In [1]: import numpy as np

In [2]: import numpy.linalg as la

In [3]: np.set_printoptions(precision=2, suppress=True, linewidth=120)

In [4]: data = np.array([[-3, -3, -3], [-3, -6, -6], [-3, -6, -9]])

In [5]: [round(float(la.det(data[:i, :i])), 2) + 0 for i in range(1, 4)]
Out[5]: [-3.0, 9.0, -27.0]

In [6]: round(la.eigvalsh(data).min(), 2)
Out[6]: np.float64(-15.15)

In [7]: w, vecs = la.eigh(data)

In [8]: np.unique(w.round(6) + 0, return_counts=True)[1]
Out[8]: array([1, 1, 1])

In [9]: la.eigvalsh(data + -2 * np.eye(3))
Out[9]: array([-17.15,  -3.93,  -2.92])

In [10]: w
Out[10]: array([-15.15,  -1.93,  -0.92])

In [11]: np.round(vecs.T @ data @ vecs, 2) + 0
Out[11]: 
array([[-15.15,   0.  ,   0.  ],
       [  0.  ,  -1.93,   0.  ],
       [  0.  ,   0.  ,  -0.92]])

In [12]: np.round(w.sum(), 2), np.trace(data)
Out[12]: (np.float64(-18.0), np.int64(-18))

In [13]: np.round(vecs.T @ vecs, 2) + 0
Out[13]: 
array([[1., 0., 0.],
       [0., 1., 0.],
       [0., 0., 1.]])

In [14]: vecs @ np.diag(w) @ vecs.T
Out[14]: 
array([[-3., -3., -3.],
       [-3., -6., -6.],
       [-3., -6., -9.]])

In [15]: rng = np.random.default_rng(501)

In [16]: z = rng.permutation(3)

In [17]: Y = data[:, z] * rng.choice([-1, 1], 3)

In [18]: Y
Out[18]: 
array([[ 3, -3,  3],
       [ 6, -6,  3],
       [ 6, -9,  3]])

In [19]: Uu, _, Vt = la.svd(data.T @ Y)

In [20]: np.round(Uu @ Vt, 2) + 0
Out[20]: 
array([[ 0.,  0., -1.],
       [-1.,  0.,  0.],
       [ 0.,  1.,  0.]])

In [21]: X = np.loadtxt("x.csv", delimiter=",")

In [22]: X
Out[22]: 
array([[0., 1., 1., 1.],
       [1., 0., 1., 1.],
       [1., 1., 0., 1.],
       [1., 1., 1., 0.]])

In [23]: [round(float(la.det(X[:i, :i])), 2) + 0 for i in range(1, 5)]
Out[23]: [0.0, -1.0, 2.0, -3.0]

In [24]: try:
    ...:     la.cholesky(X)
    ...: except la.LinAlgError as e:
    ...:     print(repr(e))
    ...: 
LinAlgError('Matrix is not positive definite')

In [25]: np.all(la.eigvalsh(X) > 0)
Out[25]: np.False_

In [26]: Uu, s, Vt = la.svd(X, full_matrices=False)

In [27]: np.abs(Uu[:, 0]).round(6).argmax()
Out[27]: np.int64(0)

In [28]: np.round(Vt @ Vt.T, 2) + 0
Out[28]: 
array([[1., 0., 0., 0.],
       [0., 1., 0., 0.],
       [0., 0., 1., 0.],
       [0., 0., 0., 1.]])

In [29]: np.abs(Vt[0])
Out[29]: array([0.5, 0.5, 0.5, 0.5])

In [30]: np.allclose(Uu * s @ Vt, X)
Out[30]: True

In [31]: np.cumsum(s ** 2) / np.sum(s ** 2)
Out[31]: array([0.75, 0.83, 0.92, 1.  ])

In [32]: vec = np.array([4, 0, -4, -5])

In [33]: rhs = X @ vec

In [34]: rhs
Out[34]: array([-9., -5., -1.,  0.])

In [35]: la.solve(X.T, X[1])
Out[35]: array([ 0.,  1., -0., -0.])

In [36]: la.solve(X, -3 * rhs)
Out[36]: array([-12.,   0.,  12.,  15.])

In [37]: la.solve(X, rhs + X[:, 0])
Out[37]: array([ 5.,  0., -4., -5.])
